$ python3 -q
>>> import numpy as np
>>> from numpy import linalg as LA
>>> np.set_printoptions(precision=3, suppress=True, linewidth=160, sign=" ")
>>> def tidy(a):
...     return np.round(a, 3) + 0
... 
>>> out = np.array([[1], [3], [2]])
>>> W2 = np.array([[4, 0, 1]])
>>> M = out @ W2
>>> M
array([[  4,   0,   1],
       [ 12,   0,   3],
       [  8,   0,   2]])
>>> # looks like rank 1
>>> rng = np.random.default_rng(259)
>>> lab = rng.permutation(3)
>>> lab
array([ 1,  0,  2])
>>> out = M[lab][:, lab]
>>> tidy(LA.det(out)), tidy(LA.det(M[lab]))
(np.float64(0.0), np.float64(0.0))
>>> np.trace(out)
np.int64(6)
>>> out
array([[  0,  12,   3],
       [  0,   4,   1],
       [  0,   8,   2]])
>>> np.allclose(out, M)
False
>>> tidy(np.sort(np.abs(LA.eigvals(out))))
array([ 0.,  0.,  6.])
>>> m1 = np.loadtxt("mat.csv", delimiter=",")
>>> m1
array([[ 0.,  1.,  1.],
       [ 0.,  0.,  0.],
       [ 2., -1.,  1.],
       [ 0.,  1.,  1.],
       [ 0.,  0.,  0.],
       [ 0.,  1.,  1.],
       [ 0.,  0.,  0.],
       [ 2., -1., -2.],
       [ 0.,  0.,  0.],
       [ 0.,  0.,  0.],
       [ 0.,  0.,  0.],
       [ 0.,  0.,  0.],
       [ 2., -1.,  1.],
       [ 2., -1., -2.],
       [ 0.,  1.,  1.],
       [ 2.,  0., -1.],
       [ 2.,  0.,  2.],
       [ 0.,  0.,  0.],
       [ 2., -1., -2.],
       [ 2., -1., -2.],
       [ 2., -1.,  1.],
       [ 2., -1.,  1.],
       [ 2., -1., -2.],
       [ 0.,  0.,  0.],
       [ 2.,  0.,  2.],
       [ 0.,  1.,  1.]])
>>> # row 3 repeats row 0
>>> P = m1 @ LA.solve(m1.T @ m1, m1.T)
>>> print(LA.matrix_rank(np.eye(26) - P))
23
>>> tidy(P @ m1[:, 2])
array([ 1.,  0.,  1.,  1.,  0.,  1.,  0., -2.,  0.,  0.,  0.,  0.,  1., -2.,  1., -1.,  2.,  0., -2., -2.,  1.,  1., -2.,  0.,  2.,  1.])
>>> tidy(LA.eigvalsh(P))
array([ 0.,  0.,  0.,  0.,  0.,  0.,  0.,  0.,  0.,  0.,  0.,  0.,  0.,  0.,  0.,  0.,  0.,  0.,  0.,  0.,  0.,  0.,  0.,  1.,  1.,  1.])
>>> dist = LA.norm(m1[:, None] - m1[None], axis=-1)
>>> (dist + 1e9 * np.eye(26)).round(6).argmin(axis=1)
array([  3,   4,  12,   0,   1,   0,   1,  13,   1,   1,   1,   1,   2,   7,   0,   7,  24,   1,   7,   7,   2,   2,   7,   1,  16,   0])
>>> tidy(dist[3])
array([ 0.   ,  1.414,  2.828,  0.   ,  1.414,  0.   ,  1.414,  4.123,  1.414,  1.414,  1.414,  1.414,  2.828,  4.123,  0.   ,  3.   ,  2.449,  1.414,  4.123,
        4.123,  2.828,  2.828,  4.123,  1.414,  2.449,  0.   ])
>>> np.unravel_index(dist.round(6).argmax(), dist.shape)
(np.int64(0), np.int64(7))
>>> print(dist[3].round(6).argsort(kind="stable")[:4])
[  0   3   5  14]
>>> cen = m1 - m1.mean(axis=0)
>>> V = LA.svd(cen)[2][:2]
>>> out = cen - cen @ V.T @ V
>>> LA.norm(out, axis=1).round(6).argmax()
np.int64(15)
>>> print(tidy(np.cov(cen @ V.T, rowvar=False)))
[[ 1.987  0.   ]
 [ 0.     0.971]]
>>> tidy(out.std(axis=0))
array([ 0.167,  0.297,  0.059])
>>> print(tidy(LA.norm(out) / LA.norm(cen)))
0.201
>>> lab = m1[:, 2] > np.median(m1[:, 2])
>>> f = m1[lab].mean(axis=0) - m1[~lab].mean(axis=0)
>>> np.argsort(-np.abs(f).round(6), kind="stable")
array([ 2,  1,  0])
>>> (((m1 - m1.mean(axis=0)) @ f > 0) == lab).mean()
np.float64(1.0)
>>> tidy(f)
array([ 0.291,  0.424,  1.915])
>>> x = np.array([4, 5, 3])
>>> h = np.maximum(m1 @ x, 0)
>>> m1 * (h > 1e-9)[:, None]
array([[ 0.,  1.,  1.],
       [ 0.,  0.,  0.],
       [ 2., -1.,  1.],
       [ 0.,  1.,  1.],
       [ 0.,  0.,  0.],
       [ 0.,  1.,  1.],
       [ 0.,  0.,  0.],
       [ 0., -0., -0.],
       [ 0.,  0.,  0.],
       [ 0.,  0.,  0.],
       [ 0.,  0.,  0.],
       [ 0.,  0.,  0.],
       [ 2., -1.,  1.],
       [ 0., -0., -0.],
       [ 0.,  1.,  1.],
       [ 2.,  0., -1.],
       [ 2.,  0.,  2.],
       [ 0.,  0.,  0.],
       [ 0., -0., -0.],
       [ 0., -0., -0.],
       [ 2., -1.,  1.],
       [ 2., -1.,  1.],
       [ 0., -0., -0.],
       [ 0.,  0.,  0.],
       [ 2.,  0.,  2.],
       [ 0.,  1.,  1.]])
>>> m1.T @ h
array([ 114.,   16.,  115.])
>>> print(h)
[  8.   0.   6.   8.   0.   8.   0.   0.   0.   0.   0.   0.   6.   0.   8.   5.  14.   0.   0.   0.   6.   6.   0.   0.  14.   8.]
>>> np.maximum(m1 @ (3 * x), 0)
array([ 24.,   0.,  18.,  24.,   0.,  24.,   0.,   0.,   0.,   0.,   0.,   0.,  18.,   0.,  24.,  15.,  42.,   0.,   0.,   0.,  18.,  18.,   0.,   0.,  42.,
        24.])
>>> J = np.load("w.npy")
>>> J
array([[-17.712,  -3.725, -14.993],
       [  1.473,  -0.303,   6.15 ],
       [ -3.771, -17.429,   6.671],
       [-16.619, -41.397,  16.02 ],
       [ 12.805, -16.182, -15.338],
       [-10.91 ,  13.315,  18.474],
       [  0.192,  33.138,  -8.519],
       [ -3.275,  17.556,  -0.254],
       [ 20.143,  -5.333,   7.562],
       [  6.878,  -1.821,  -8.073],
       [ -2.515, -19.821, -20.369],
       [ -9.683,  -1.057,   9.384],
       [  1.996,  -9.011,   9.726],
       [  4.854,  15.885,   4.852],
       [ -1.408,  17.252,  -5.404],
       [  3.689,  -2.313, -20.651],
       [-15.766,   0.536, -28.509],
       [  6.777,   1.63 ,   2.783]])
>>> x = np.array([1, 2, -1])
>>> target = J @ x
>>> tidy(LA.solve(J.T @ J, J.T @ target))
array([ 1.,  2., -1.])
>>> tidy(LA.pinv(J) @ J)
array([[ 1.,  0.,  0.],
       [ 0.,  1.,  0.],
       [ 0.,  0.,  1.]])
>>> target = target + 0.02 * rng.normal(size=18)
>>> print(tidy(target))
[ -10.159   -5.282  -45.289 -115.451   -4.244   -2.732   74.964   32.101    1.922   11.321  -21.786  -21.167  -25.74    31.771   38.516   19.718   13.866
    7.225]
>>> b, *_ = LA.lstsq(J, target)
>>> [round(float(LA.norm(LA.solve(J.T @ J + lam * np.eye(3), J.T @ target))), 2) for lam in (0, 1, 10, 100)]
[2.45, 2.45, 2.44, 2.39]
>>> b.round()
array([ 1.,  2., -1.])
>>> tidy(LA.norm(target - J @ b))
np.float64(0.071)
>>> dist = LA.norm(J[:, None] - J[None], axis=-1)
>>> np.flatnonzero(dist[0] < dist.mean() / 2)
array([  0,  16])
>>> (dist + 1e9 * np.eye(18)).round(6).argmin(axis=1)
array([ 16,  17,  12,   2,  10,  11,  14,  14,  17,  17,   4,   1,   1,   7,   7,   9,   0,   1])
>>> dist[0].round(6).argsort(kind="stable")[:4]
array([  0,  16,  15,  10])
>>> dist.mean(axis=1).argmax()
np.int64(3)
>>> LA.matrix_rank(dist ** 2)
np.int64(5)
>>> np.unravel_index(dist.round(6).argmax(), dist.shape)
(np.int64(3), np.int64(6))
>>> lab = J[:, 2] > np.median(J[:, 2])
>>> f = J[lab].mean(axis=0) - J[~lab].mean(axis=0)
>>> ((J - J.mean(axis=0)) @ f > 0).astype(int)
array([ 0,  1,  1,  1,  0,  1,  0,  0,  1,  0,  0,  1,  1,  1,  0,  0,  0,  1])
>>> (((J - J.mean(axis=0)) @ f > 0) == lab).mean()
np.float64(1.0)
>>> out = np.c_[J[:, :1] @ np.array([[3]]), np.array([7, -9, 7, -1, -9, -4, -3, -9, 9, -4, 2, -1, 2, -2, 5, 6, 0, 7])]
>>> print(tidy(out))
[[-53.136   7.   ]
 [  4.419  -9.   ]
 [-11.313   7.   ]
 [-49.857  -1.   ]
 [ 38.415  -9.   ]
 [-32.73   -4.   ]
 [  0.576  -3.   ]
 [ -9.825  -9.   ]
 [ 60.429   9.   ]
 [ 20.634  -4.   ]
 [ -7.545   2.   ]
 [-29.049  -1.   ]
 [  5.988   2.   ]
 [ 14.562  -2.   ]
 [ -4.224   5.   ]
 [ 11.067   6.   ]
 [-47.298   0.   ]
 [ 20.331   7.   ]]
>>> LA.matrix_rank(np.c_[J, out])
np.int64(4)
>>> print(tidy(LA.lstsq(J, out[:, 0])[0]))
[ 3.  0.  0.]
>>> print(tidy(LA.norm(LA.qr(J)[0].T @ out, axis=0) ** 2 / ((out ** 2).sum(axis=0) + 1e-12)))
[ 1.     0.045]
>>> x = np.array([2, 1])
>>> target = out @ x
>>> b, lr = np.zeros(2), 1 / LA.norm(out, 2) ** 2
>>> for i in range(12):
...     b -= lr * out.T @ (out @ b - target)
...     if i % 2 == 0: print(i, round(LA.norm(out @ b - target), 3))
... 
0 23.108
2 21.457
4 19.923
6 18.5
8 17.177
10 15.95
>>> tidy(LA.cond(out))
np.float64(5.242)
>>> arr = np.load("run18.npy")
>>> arr
array([[ 0.809, -0.782, -0.821],
       [-0.463,  0.433,  0.501],
       [ 0.538, -0.537, -0.52 ],
       [-0.013,  0.06 ,  0.061],
       [ 0.185, -0.212, -0.201],
       [-1.334,  1.348,  1.337],
       [-0.659,  0.675,  0.626],
       [ 0.209, -0.238, -0.211],
       [ 1.236, -1.261, -1.236],
       [-0.377,  0.353,  0.376],
       [ 0.981, -0.912, -0.951],
       [ 1.341, -1.328, -1.326],
       [-0.475,  0.465,  0.514],
       [ 0.277, -0.294, -0.234],
       [-0.407,  0.451,  0.518]])
>>> f, v = arr[12], arr[0]
>>> tidy(f @ v)
np.float64(-1.17)
>>> pr = (f @ v) / (f @ f) * f
>>> tidy(pr)
array([ 0.787, -0.77 , -0.852])
>>> print(LA.matrix_rank(np.outer(f, v)))
1
>>> tidy((v - pr) @ f)
np.float64(0.0)
>>> print(tidy(v - pr))
[ 0.022 -0.012  0.031]
>>> G = np.cov(arr, rowvar=False)
>>> tidy(np.corrcoef(arr.T))
array([[ 1.   , -0.999, -0.999],
       [-0.999,  1.   ,  0.999],
       [-0.999,  0.999,  1.   ]])
>>> np.argwhere(np.triu(np.abs(np.corrcoef(arr.T)) > 0.8, 1))
array([[ 0,  1],
       [ 0,  2],
       [ 1,  2]])
>>> np.median(arr, axis=0)
array([ 0.185, -0.212, -0.201])
>>> Q, Rm = LA.qr(arr)
>>> tidy(Rm)
array([[-2.889,  2.875,  2.891],
       [ 0.   ,  0.119,  0.058],
       [ 0.   ,  0.   , -0.138]])
>>> np.allclose(Rm.T @ Rm, arr.T @ arr)
True
>>> x = np.array([2, 2, 3])
>>> target = arr @ x
>>> tidy(LA.lstsq(arr, target)[0])
array([ 2.,  2.,  3.])
>>> target = target + 0.1 * rng.normal(size=15)
>>> print(tidy(target))
[-2.493  1.617 -1.444  0.331 -0.661  4.035  1.914 -0.534 -3.815  0.982 -2.727 -3.949  1.625 -0.8    1.677]
>>> b, *_ = LA.lstsq(arr, target)
>>> b.round()
array([ 2.,  1.,  4.])
>>> [round(float(LA.norm(LA.solve(arr.T @ arr + lam * np.eye(3), arr.T @ target))), 2) for lam in (0, 1, 10, 100)]
[4.72, 1.68, 1.25, 0.35]
>>> feats = np.loadtxt("m.csv", delimiter=",")
>>> feats
array([[ 0.197,  0.245, -0.778, -0.972,  1.   ],
       [-0.523,  0.405, -0.397,  0.762, -0.991],
       [ 0.993, -0.653,  0.84 ,  0.993, -0.454],
       [-0.821, -0.08 ,  0.38 , -0.493, -0.965],
       [-0.92 ,  0.282, -0.782, -1.   ,  0.992],
       [ 0.617,  0.1  , -0.273,  0.462,  0.957],
       [-0.31 , -0.371,  0.617, -0.363, -0.977],
       [ 0.371, -0.592,  0.797, -0.273, -0.592],
       [-0.818,  0.31 ,  0.07 ,  0.894, -1.   ],
       [ 0.966,  0.1  ,  0.05 ,  0.997,  0.995],
       [-0.831,  0.197, -0.245, -0.862,  0.907],
       [ 0.864,  0.371, -0.774,  0.462,  0.999],
       [ 0.881,  0.09 ,  0.139,  0.994,  0.611],
       [ 0.999, -0.139,  0.226,  1.   ,  1.   ],
       [ 0.997, -0.207,  0.129,  0.995,  1.   ],
       [ 0.885,  0.371, -0.565,  0.943,  1.   ],
       [ 0.954, -0.188, -0.226,  0.02 ,  0.999],
       [ 0.917,  0.523, -0.766,  0.963,  1.   ],
       [ 0.962,  0.04 , -0.422,  0.786,  0.998],
       [-0.119,  0.478, -0.706,  0.139,  0.962],
       [-0.932, -0.462,  0.501, -0.998, -0.999],
       [-0.951,  0.735, -0.821, -0.254,  0.903],
       [-0.84 , -0.572,  0.735, -0.99 , -0.982],
       [ 0.941, -0.09 , -0.371,  0.38 ,  0.31 ],
       [-0.977, -0.129,  0.53 , -0.881, -1.   ],
       [ 0.753,  0.09 , -0.327,  0.629,  0.422]])
>>> out = np.array([[-2, 5, -1], [3, -2, 2], [-5, 1, -2], [3, -3, -4], [3, -5, -2]])
>>> np.vstack([feats, out.T]).shape
(29, 5)
>>> LA.matrix_rank(np.vstack([feats, out.T]))
np.int64(5)
>>> tidy(np.einsum("ij->j", feats))
array([ 4.255,  0.854, -2.439,  4.333,  7.095])
